$ python3 -q
>>> import numpy as np
>>> from numpy import linalg as LA
>>> np.set_printoptions(precision=1, suppress=True, linewidth=120, sign=" ")
>>> arr = np.load("m.npy")
>>> print(arr)
[[ 2.  1.  1.  1.  3.  0.]
 [ 2.  2.  1.  2.  2.  0.]
 [-2.  0.  0.  1.  1.  0.]
 [-2. -2.  3. -2.  2.  0.]
 [-1.  3.  3. -2. -1.  0.]
 [ 0.  0.  0.  0.  0. -1.]]
>>> # 2 groups of indices that never mix
>>> x0 = np.array([-2, -9, 9, -4, 0, -3])
>>> print((arr * x0).sum(axis=1))
[ -8. -21.   0.  57.  10.   3.]
>>> print(np.einsum("ij,j->i", arr, x0))
[ -8. -21.   0.  57.  10.   3.]
>>> print((arr @ x0).argmax())
3
>>> print(arr @ (2 * x0))
[-16. -42.   0. 114.  20.   6.]
>>> print(arr @ np.ones(6))
[ 8.  9.  0. -1.  2. -1.]
>>> print(arr @ x0)
[ -8. -21.   0.  57.  10.   3.]
>>> print(arr * x0)
[[ -4.  -9.   9.  -4.   0.  -0.]
 [ -4. -18.   9.  -8.   0.  -0.]
 [  4.  -0.   0.  -4.   0.  -0.]
 [  4.  18.  27.   8.   0.  -0.]
 [  2. -27.  27.   8.  -0.  -0.]
 [ -0.  -0.   0.  -0.   0.   3.]]
>>> print(arr @ np.eye(6)[2])
[ 1.  1.  0.  3.  3.  0.]
>>> print((arr - arr.T) / 2)
[[ 0.  -0.5  1.5  1.5  2.   0. ]
 [ 0.5  0.   0.5  2.  -0.5  0. ]
 [-1.5 -0.5  0.  -1.  -1.   0. ]
 [-1.5 -2.   1.   0.   2.   0. ]
 [-2.   0.5  1.  -2.   0.   0. ]
 [ 0.   0.   0.   0.   0.   0. ]]
>>> LA.determinant(arr)
Traceback (most recent call last):
  File "<python-input-16>", line 1, in <module>
    LA.determinant(arr)
    ^^^^^^^^^^^^^^
AttributeError: module 'numpy.linalg' has no attribute 'determinant'
>>> arr.inv()
Traceback (most recent call last):
  File "<python-input-17>", line 1, in <module>
    arr.inv()
    ^^^^^^^
AttributeError: 'numpy.ndarray' object has no attribute 'inv'
>>> assert arr == arr.T
Traceback (most recent call last):
  File "<python-input-18>", line 1, in <module>
    assert arr == arr.T
           ^^^^^^^^^^^^
ValueError: The truth value of an array with more than one element is ambiguous. Use a.any() or a.all()
>>> G = arr.T @ arr
>>> print(np.allclose(G, G.T))
True
>>> print(LA.matrix_rank(G))
6
>>> X = np.load("run10.npy")
>>> print(X)
[[ 0  2  1  1  0  0  2  0  1  2]
 [ 0  2  1  0  2  2  2  1  2  1]
 [ 1  2  2  1  2  0  1  2  1  0]
 [ 1  0  0  1  2  1  1  0  0  0]
 [ 0  1  1  1  0  1  2  2  1  1]
 [ 1  1  2  0  0  0  2  2  1  0]
 [ 1  2  2  2  0  2  0  0  1  1]
 [ 0  2  0  2  1  2  0  0  1  0]
 [ 2  1  1  1  1  2  1  2  2  1]
 [ 2  2  1  2  2  0  2  0  1  0]]
>>> q, Rm = LA.qr(X)
>>> print(q.shape, Rm.shape)
(10, 10) (10, 10)
>>> print(np.abs(np.diag(Rm)))
[ 3.5  4.1  2.   1.8  2.3  2.9  2.6  2.1  0.2  0.8]
>>> print(np.allclose(Rm.T @ Rm, X.T @ X))
True
>>> print(X.sum(axis=0))
[  8  15  11  11  10  10  13   9  11   6]
>>> print(np.count_nonzero(X))
70
>>> print(np.unravel_index(np.abs(X).argmax(), X.shape))
(np.int64(0), np.int64(1))
>>> print(np.round(LA.norm(X), 1))
13.1
>>> print(X - X[0])
[[ 0  0  0  0  0  0  0  0  0  0]
 [ 0  0  0 -1  2  2  0  1  1 -1]
 [ 1  0  1  0  2  0 -1  2  0 -2]
 [ 1 -2 -1  0  2  1 -1  0 -1 -2]
 [ 0 -1  0  0  0  1  0  2  0 -1]
 [ 1 -1  1 -1  0  0  0  2  0 -2]
 [ 1  0  1  1  0  2 -2  0  0 -1]
 [ 0  0 -1  1  1  2 -2  0  0 -2]
 [ 2 -1  0  0  1  2 -1  2  1 -1]
 [ 2  0  0  1  2  0  0  0  0 -2]]
>>> print(LA.svd(X, compute_uv=False))
[ 10.9   4.    3.4   3.    2.7   2.    1.5   1.1   1.    0.1]
>>> print(np.diff(X, axis=0))
[[ 0  0  0 -1  2  2  0  1  1 -1]
 [ 1  0  1  1  0 -2 -1  1 -1 -1]
 [ 0 -2 -2  0  0  1  0 -2 -1  0]
 [-1  1  1  0 -2  0  1  2  1  1]
 [ 1  0  1 -1  0 -1  0  0  0 -1]
 [ 0  1  0  2  0  2 -2 -2  0  1]
 [-1  0 -2  0  1  0  0  0  0 -1]
 [ 2 -1  1 -1  0  0  1  2  1  1]
 [ 0  1  0  1  1 -2  1 -2 -1 -1]]
>>> print(np.abs(X).max())
2
>>> U, s, Vt = LA.svd(X, full_matrices=False)
>>> print(np.abs(Vt[0]))
[ 0.2  0.4  0.3  0.3  0.3  0.3  0.4  0.3  0.3  0.2]
>>> print(U.shape, s.shape, Vt.shape)
(10, 10) (10,) (10, 10)
>>> print(s)
[ 10.9   4.    3.4   3.    2.7   2.    1.5   1.1   1.    0.1]
>>> print(np.round(U.T @ U, 1) + 0)
[[ 1.  0.  0.  0.  0.  0.  0.  0.  0.  0.]
 [ 0.  1.  0.  0.  0.  0.  0.  0.  0.  0.]
 [ 0.  0.  1.  0.  0.  0.  0.  0.  0.  0.]
 [ 0.  0.  0.  1.  0.  0.  0.  0.  0.  0.]
 [ 0.  0.  0.  0.  1.  0.  0.  0.  0.  0.]
 [ 0.  0.  0.  0.  0.  1.  0.  0.  0.  0.]
 [ 0.  0.  0.  0.  0.  0.  1.  0.  0.  0.]
 [ 0.  0.  0.  0.  0.  0.  0.  1.  0.  0.]
 [ 0.  0.  0.  0.  0.  0.  0.  0.  1.  0.]
 [ 0.  0.  0.  0.  0.  0.  0.  0.  0.  1.]]
>>> print(round(np.sqrt((s ** 2).sum()), 1), round(LA.norm(X), 1))
13.1 13.1
>>> print(np.allclose(X, X.T))
False
>>> print(LA.matrix_power(X, 4))
[[  849  1660  1259  1152  1108  1237  1355  1051  1265   664]
 [ 1175  2303  1761  1566  1566  1726  1958  1522  1785   946]
 [ 1009  1988  1524  1362  1321  1492  1670  1308  1534   817]
 [  431   850   660   568   590   632   758   582   664   364]
 [  829  1642  1248  1140  1074  1229  1338  1049  1253   664]
 [  777  1565  1192  1084  1005  1181  1286  1016  1201   650]
 [  959  1817  1392  1237  1279  1358  1551  1195  1409   718]
 [  660  1259   960   850   895   935  1071   823   974   498]
 [ 1165  2268  1744  1547  1535  1692  1936  1498  1755   935]
 [  994  1970  1507  1345  1325  1469  1665  1288  1516   821]]
>>> print((X - X.T) / 2)
[[ 0.   1.   0.   0.   0.  -0.5  0.5  0.  -0.5  0. ]
 [-1.   0.  -0.5  0.   0.5  0.5  0.  -0.5  0.5 -0.5]
 [ 0.   0.5  0.   0.5  0.5 -1.  -0.5  1.   0.  -0.5]
 [ 0.   0.  -0.5  0.   0.5  0.5 -0.5 -1.  -0.5 -1. ]
 [ 0.  -0.5 -0.5 -0.5  0.   0.5  1.   0.5  0.  -0.5]
 [ 0.5 -0.5  1.  -0.5 -0.5  0.   0.   0.  -0.5  0. ]
 [-0.5  0.   0.5  0.5 -1.   0.   0.   0.   0.  -0.5]
 [ 0.   0.5 -1.   1.  -0.5  0.   0.   0.  -0.5  0. ]
 [ 0.5 -0.5  0.   0.5  0.   0.5  0.   0.5  0.   0. ]
 [ 0.   0.5  0.5  1.   0.5  0.   0.5  0.   0.   0. ]]
